$ python3 -q
>>> import numpy as np
>>> np.set_printoptions(precision=2, suppress=True, linewidth=120, legacy="1.25")
>>> def rnd(a):
...     return np.round(a, 2) + 0
... 
>>> mat = np.load("case18.npy")
>>> mat
array([[0, 0, 1, 0, 0, 0, 0, 0],
       [0, 0, 1, 2, 0, 0, 0, 0],
       [1, 0, 0, 1, 3, 0, 0, 0],
       [0, 0, 0, 2, 0, 0, 3, 3],
       [0, 0, 3, 0, 0, 0, 2, 0]])
>>> theta = np.radians(72)
>>> r_ = np.eye(8)
>>> r_[7, 7] = r_[4, 4] = np.cos(theta)
>>> r_[7, 4], r_[4, 7] = -np.sin(theta), np.sin(theta)
>>> rnd(r_)
array([[ 1.  ,  0.  ,  0.  ,  0.  ,  0.  ,  0.  ,  0.  ,  0.  ],
       [ 0.  ,  1.  ,  0.  ,  0.  ,  0.  ,  0.  ,  0.  ,  0.  ],
       [ 0.  ,  0.  ,  1.  ,  0.  ,  0.  ,  0.  ,  0.  ,  0.  ],
       [ 0.  ,  0.  ,  0.  ,  1.  ,  0.  ,  0.  ,  0.  ,  0.  ],
       [ 0.  ,  0.  ,  0.  ,  0.  ,  0.31,  0.  ,  0.  ,  0.95],
       [ 0.  ,  0.  ,  0.  ,  0.  ,  0.  ,  1.  ,  0.  ,  0.  ],
       [ 0.  ,  0.  ,  0.  ,  0.  ,  0.  ,  0.  ,  1.  ,  0.  ],
       [ 0.  ,  0.  ,  0.  ,  0.  , -0.95,  0.  ,  0.  ,  0.31]])
>>> A2 = mat @ r_.T
>>> rnd(A2)
array([[ 0.  ,  0.  ,  1.  ,  0.  ,  0.  ,  0.  ,  0.  ,  0.  ],
       [ 0.  ,  0.  ,  1.  ,  2.  ,  0.  ,  0.  ,  0.  ,  0.  ],
       [ 1.  ,  0.  ,  0.  ,  1.  ,  0.93,  0.  ,  0.  , -2.85],
       [ 0.  ,  0.  ,  0.  ,  2.  ,  2.85,  0.  ,  3.  ,  0.93],
       [ 0.  ,  0.  ,  3.  ,  0.  ,  0.  ,  0.  ,  2.  ,  0.  ]])
>>> rnd(np.linalg.svd(mat, compute_uv=False)), rnd(np.linalg.svd(A2, compute_uv=False))
(array([5.15, 3.42, 3.2 , 1.84, 0.37]), array([5.15, 3.42, 3.2 , 1.84, 0.37]))
>>> np.allclose(mat @ mat.T, A2 @ A2.T)
True
>>> rnd(np.abs(A2 - mat).max(axis=0))
array([0.  , 0.  , 0.  , 0.  , 2.85, 0.  , 0.  , 2.85])
